% python3 -q
>>> import numpy as np
>>> np.set_printoptions(precision=2, suppress=True, linewidth=120, legacy="1.25")
>>> F = np.array([[7, 7, 0, 0], [4, 1, 0, 0], [0, 0, 7, 7], [0, 0, 4, 1]])
>>> F
array([[7, 7, 0, 0],
       [4, 1, 0, 0],
       [0, 0, 7, 7],
       [0, 0, 4, 1]])
>>> O = F.astype(float).copy()
>>> for j in range(4):
...     O[:, j] -= O[:, :j] @ (O[:, :j].T @ O[:, j])
...     O[:, j] /= np.linalg.norm(O[:, j])
... 
>>> print(np.round(O.T @ F, 2) + 0)
[[8.06 6.57 0.   0.  ]
 [0.   2.6  0.   0.  ]
 [0.   0.   8.06 6.57]
 [0.   0.   0.   2.6 ]]
>>> np.einsum("ii->", F)
16
>>> round(float(np.linalg.det(F.T)), 2)
441.0
>>> np.kron(np.eye(2, dtype=int), F)
array([[7, 7, 0, 0, 0, 0, 0, 0],
       [4, 1, 0, 0, 0, 0, 0, 0],
       [0, 0, 7, 7, 0, 0, 0, 0],
       [0, 0, 4, 1, 0, 0, 0, 0],
       [0, 0, 0, 0, 7, 7, 0, 0],
       [0, 0, 0, 0, 4, 1, 0, 0],
       [0, 0, 0, 0, 0, 0, 7, 7],
       [0, 0, 0, 0, 0, 0, 4, 1]])
>>> np.linalg.eigvals(F)
array([10.08, -2.08, 10.08, -2.08])
>>> K = np.array([[0, -3, -1, 1, 1, 2],
...     [-2, 0, 0, 1, 1, 1],
...     [-1, 6, 2, -2, 0, 0],
...     [-1, 6, 2, -2, -2, 0],
...     [2, 3, 1, -2, 2, 1],
...     [0, 6, 2, -2, -2, 0]])
>>> print(K)
[[ 0 -3 -1  1  1  2]
 [-2  0  0  1  1  1]
 [-1  6  2 -2  0  0]
 [-1  6  2 -2 -2  0]
 [ 2  3  1 -2  2  1]
 [ 0  6  2 -2 -2  0]]
>>> other = np.array([[-5, 4], [1, -2], [-3, -2], [4, 1], [-3, -2], [-2, 4]])
>>> print(np.einsum("ik,kj->ij", K, other))
[[ -3  15]
 [  9  -5]
 [ -3 -22]
 [  3 -18]
 [-26  -2]
 [ -2 -14]]
>>> print(other.T @ K.T)
[[ -3   9  -3   3 -26  -2]
 [ 15  -5 -22 -18  -2 -14]]
>>> E = np.load("mat.npy")
>>> E
array([[ -0.4,   1.7,  -1.8],
       [  0.5,   0. ,  -0.8],
       [  0. ,   0.5,   0.4],
       [  0.1,   1.3,   0.7],
       [ -0.8,  -0.9,   0.3],
       [ -0.3,  -1. ,   0.3],
       [ -0.1,  -0.2,  -1.3],
       [  0.2,   0.6,   0. ],
       [  0.3,   0.3,  -1.6],
       [  0.6,   0.1,   0.1],
       [ -0.7,  -0.2,   1.1],
       [ -2.3,   2. ,  -1.5],
       [ -0.3,   0.1,   0.2],
       [  1.7,   1. ,  -0.5],
       [  0. ,   0.2,  -0.8],
       [-26. ,  -8. , -20. ],
       [  0.6,   0.6,  -0.3],
       [  0.1,  -0.1,   0.2],
       [ -0.9,   2. ,   0.1],
       [ -1.7,   2.6,   0.9],
       [  0.3,   2.2,   0.6],
       [ -0.8,   0.8,   1. ],
       [ -0.2,   0.6,  -1. ],
       [  1.6,   0.2,   0.3],
       [ -0.3,   0.6,   1.4],
       [ -0.3,  -0.1,   0.8],
       [ -0.8,  -0.1,   2.2],
       [ -1. ,   1.9,  -1.8]])
>>> O, R = np.linalg.qr(E)
>>> np.allclose(R.T @ R, E.T @ E)
True
>>> np.round(O @ R, 2) + 0
array([[ -0.4,   1.7,  -1.8],
       [  0.5,   0. ,  -0.8],
       [  0. ,   0.5,   0.4],
       [  0.1,   1.3,   0.7],
       [ -0.8,  -0.9,   0.3],
       [ -0.3,  -1. ,   0.3],
       [ -0.1,  -0.2,  -1.3],
       [  0.2,   0.6,   0. ],
       [  0.3,   0.3,  -1.6],
       [  0.6,   0.1,   0.1],
       [ -0.7,  -0.2,   1.1],
       [ -2.3,   2. ,  -1.5],
       [ -0.3,   0.1,   0.2],
       [  1.7,   1. ,  -0.5],
       [  0. ,   0.2,  -0.8],
       [-26. ,  -8. , -20. ],
       [  0.6,   0.6,  -0.3],
       [  0.1,  -0.1,   0.2],
       [ -0.9,   2. ,   0.1],
       [ -1.7,   2.6,   0.9],
       [  0.3,   2.2,   0.6],
       [ -0.8,   0.8,   1. ],
       [ -0.2,   0.6,  -1. ],
       [  1.6,   0.2,   0.3],
       [ -0.3,   0.6,   1.4],
       [ -0.3,  -0.1,   0.8],
       [ -0.8,  -0.1,   2.2],
       [ -1. ,   1.9,  -1.8]])
>>> round(float(abs(R[0, 0])), 2), round(float(np.linalg.norm(E[:, 0])), 2)
(26.37, 26.37)
>>> print(R)
[[26.37  7.52 19.69]
 [ 0.    6.38  1.  ]
 [ 0.    0.   -6.24]]
>>> print(O.shape, R.shape)
(28, 3) (3, 3)
>>> C2 = np.cov(E, rowvar=False)
>>> np.median(E, axis=0)
array([-0.25,  0.4 ,  0.15])
>>> np.polyfit(E[:, 0], E[:, 2], 1)
array([0.75, 0.08])
>>> np.linalg.eigvalsh(C2)[::-1]
array([41.34,  1.01,  0.91])
>>> print(np.corrcoef(E.T))
[[1.   0.83 0.95]
 [0.83 1.   0.82]
 [0.95 0.82 1.  ]]
>>> np.argsort(-E.std(axis=0).round(6), kind="stable")
array([0, 2, 1])
>>> E.std(axis=0)
array([4.86, 1.84, 3.84])
>>> C2
array([[24.5 ,  7.7 , 18.38],
       [ 7.7 ,  3.5 ,  5.96],
       [18.38,  5.96, 15.26]])
>>> np.argwhere(np.triu(np.abs(np.corrcoef(E.T)) > 0.8, 1))
array([[0, 1],
       [0, 2],
       [1, 2]])
>>> data = np.array([[-0.8, -0.16, -1.6, 1.52, -1.04, -1.04, -0.24],
...     [-1.0, -0.2, -2.0, 1.9, -1.3, -1.3, -0.3],
...     [0.3, 0.06, 0.6, -0.57, 0.39, 0.39, 0.09]])
>>> t3 = np.stack([data, 3 * data, data[::-1]])
>>> (t3 @ data.T).shape
(3, 3, 3)
>>> U, sig, vt = np.linalg.svd(data)
>>> np.argmax(sig[:-1] / (sig[1:] + 1e-6)) + 1
1
>>> other = U[:, :1] @ np.diag(sig[:1]) @ vt[:1]
>>> print(np.round(np.linalg.norm(data - other) / np.linalg.norm(data), 2))
0.0
>>> np.round(np.linalg.norm(data - other, 2), 2), np.round(sig[1], 2)
(0.0, 0.0)
>>> m1 = np.loadtxt("layer18.csv", delimiter=",")
>>> m1
array([[ 0. ,  0.5, -0.5,  0.6],
       [ 1.1, -1.1, -0.6,  0.4],
       [-2.6,  1.5,  0.3,  0. ],
       [-2.4, -1.1,  0.7,  0.5],
       [-1. ,  1.7, -1. , -0.2],
       [-1.3,  2.6, -0.2,  1.4],
       [ 3. , -0.5, -3. ,  0.5],
       [ 0.5,  0. ,  1.5,  0.8],
       [ 1.5, -0.8,  0.7,  2.6],
       [ 1.6,  1.8,  0.5,  0.6],
       [ 0.9, -2.2, -0.8, -1.9],
       [ 0.3, -0.5,  1.9,  2.7],
       [-1.2, -0.8, -0.4,  0.7],
       [ 0.1, -1.6, -0.7, -0.7],
       [ 0.7,  0. , -0.6,  1.9],
       [ 1.5,  0.5,  0.2,  0.1],
       [ 0.9,  0.8, -0.9, -0.1],
       [ 0.2,  1.4,  2. ,  0.5],
       [-1.6,  0.5,  0.7,  0.5],
       [ 0.2, -1.9,  0.8, -1. ],
       [-0.7,  1.4, -0.3, -0.6],
       [ 0.9,  2.7,  1.5,  2.2],
       [-0.4, -0.6,  0.4, -0.3],
       [ 0.3, -0.7, -2. , -0.9],
       [ 0.9,  0.9, -0.8,  0.6],
       [ 0.1,  2.4, -1.1, -0.1],
       [-0.7,  1.8, -0.7,  0.4]])
>>> np.linalg.cond(data) > 100
True
>>> [round(float(x), 2) for x in np.linalg.svd(data, compute_uv=False)[:3]]
[4.58, 0.0, 0.0]
>>> np.argsort(-np.linalg.norm(data, axis=0).round(6), kind="stable")[:3]
array([2, 3, 4])
>>> round(float(np.linalg.norm(data, 2) / np.linalg.norm(data)), 2)
1.0
>>> cen = m1 - m1.mean(axis=1)
Traceback (most recent call last):
  File "<python-input-47>", line 1, in <module>
    cen = m1 - m1.mean(axis=1)
          ~~~^~~~~~~~~~~~~~~~~
ValueError: operands could not be broadcast together with shapes (27,4) (27,) 
>>> cen = m1 - m1.mean(axis=0)
>>> U, sig, vt = np.linalg.svd(cen, full_matrices=False)
>>> round((sig ** 2).sum() ** 2 / (sig ** 4).sum(), 2)
3.34
>>> np.round(cen.mean(axis=0), 2) + 0
array([0., 0., 0., 0.])
>>> vt[0] * np.sign(vt[0, np.abs(vt[0]).argmax()])
array([-0.38,  0.75,  0.4 ,  0.37])
>>> sig ** 2 / (sig ** 2).sum()
array([0.4 , 0.27, 0.25, 0.09])
>>> np.searchsorted(np.cumsum(sig ** 2) / (sig ** 2).sum(), 0.9) + 1
3
>>> np.linalg.matrix_rank(cen)
4
>>> A = np.loadtxt("block17.csv", delimiter=",")
>>> A
array([[  1.2 ,  -0.34,  -1.09,   0.15],
       [  5.98,  -5.15,  -6.82,   0.91],
       [ -3.87,   3.6 ,   4.8 ,  -0.85],
       [  1.64,  -1.7 ,  -2.24,   0.46],
       [  0.69,   0.66,  -0.37,   0.15],
       [ -2.54,   3.01,   3.91,  -0.87],
       [ -1.34,   1.12,   1.72,  -0.54],
       [  0.27,  -0.23,   0.22,   0.04],
       [ -2.3 ,   2.37,   2.45,  -0.58],
       [  1.21,  -1.18,  -1.34,   0.58],
       [ -0.95,   0.88,   1.31,   0.11],
       [ -0.57,   0.08,   0.35,   0.07],
       [ -0.07,   0.77,   0.63,  -1.03],
       [ -4.41,   3.2 ,   4.32,  -1.41],
       [ -2.92,   3.14,   3.91,  -0.84],
       [  0.42,  -0.47,  -0.89,  -0.06],
       [ -4.05,   4.03,   5.04,  -1.06],
       [-10.9 ,  10.73,  13.37,  -2.76],
       [ -0.57,   1.14,   1.1 ,  -0.44],
       [  2.16,  -2.38,  -3.41,   0.39],
       [  0.32,  -0.34,  -0.42,   0.05],
       [ -2.62,   2.75,   3.23,  -0.64],
       [  2.42,  -2.67,  -3.34,   0.55],
       [  0.92,  -0.6 ,  -1.29,   0.22],
       [  4.86,  -5.26,  -6.47,   1.27],
       [ -5.64,   5.18,   6.57,  -1.55],
       [  8.24,  -8.04, -10.66,   2.45],
       [  4.34,  -4.3 ,  -5.47,   0.96],
       [  2.23,  -2.18,  -3.09,   0.72]])
>>> z = A[:, 2] > np.median(A[:, 2])
>>> r0 = A[z].mean(axis=0) - A[~z].mean(axis=0)
>>> np.argsort(-np.abs(r0).round(6), kind="stable")
array([2, 0, 1, 3])
>>> r0
array([-5.51,  5.28,  6.88, -1.47])
>>> (((A - A.mean(axis=0)) @ r0 > 0) == z).mean()
1.0
>>> ((A - A.mean(axis=0)) @ r0 > 0).astype(int)
array([0, 0, 1, 0, 0, 1, 1, 0, 1, 0, 1, 1, 1, 1, 1, 0, 1, 1, 1, 0, 0, 1, 0, 0, 0, 1, 0, 0, 0])
>>> rng = np.random.default_rng(195)
>>> z = rng.permutation(4)
>>> other = A[:, z] * rng.choice([-1, 1], 4)
>>> other
array([[  0.34,   0.15,   1.09,  -1.2 ],
       [  5.15,   0.91,   6.82,  -5.98],
       [ -3.6 ,  -0.85,  -4.8 ,   3.87],
       [  1.7 ,   0.46,   2.24,  -1.64],
       [ -0.66,   0.15,   0.37,  -0.69],
       [ -3.01,  -0.87,  -3.91,   2.54],
       [ -1.12,  -0.54,  -1.72,   1.34],
       [  0.23,   0.04,  -0.22,  -0.27],
       [ -2.37,  -0.58,  -2.45,   2.3 ],
       [  1.18,   0.58,   1.34,  -1.21],
       [ -0.88,   0.11,  -1.31,   0.95],
       [ -0.08,   0.07,  -0.35,   0.57],
       [ -0.77,  -1.03,  -0.63,   0.07],
       [ -3.2 ,  -1.41,  -4.32,   4.41],
       [ -3.14,  -0.84,  -3.91,   2.92],
       [  0.47,  -0.06,   0.89,  -0.42],
       [ -4.03,  -1.06,  -5.04,   4.05],
       [-10.73,  -2.76, -13.37,  10.9 ],
       [ -1.14,  -0.44,  -1.1 ,   0.57],
       [  2.38,   0.39,   3.41,  -2.16],
       [  0.34,   0.05,   0.42,  -0.32],
       [ -2.75,  -0.64,  -3.23,   2.62],
       [  2.67,   0.55,   3.34,  -2.42],
       [  0.6 ,   0.22,   1.29,  -0.92],
       [  5.26,   1.27,   6.47,  -4.86],
       [ -5.18,  -1.55,  -6.57,   5.64],
       [  8.04,   2.45,  10.66,  -8.24],
       [  4.3 ,   0.96,   5.47,  -4.34],
       [  2.18,   0.72,   3.09,  -2.23]])
>>> U, _, vt = np.linalg.svd(A.T @ other)
>>> z
array([1, 3, 2, 0])
>>> np.round(np.linalg.lstsq(A, other)[0], 2) + 0
array([[ 0.,  0.,  0., -1.],
       [-1.,  0.,  0.,  0.],
       [ 0.,  0., -1.,  0.],
       [ 0.,  1.,  0.,  0.]])
>>> np.round(U @ vt, 2) + 0
array([[ 0.,  0.,  0., -1.],
       [-1.,  0.,  0.,  0.],
       [ 0.,  0., -1.,  0.],
       [ 0.,  1.,  0.,  0.]])
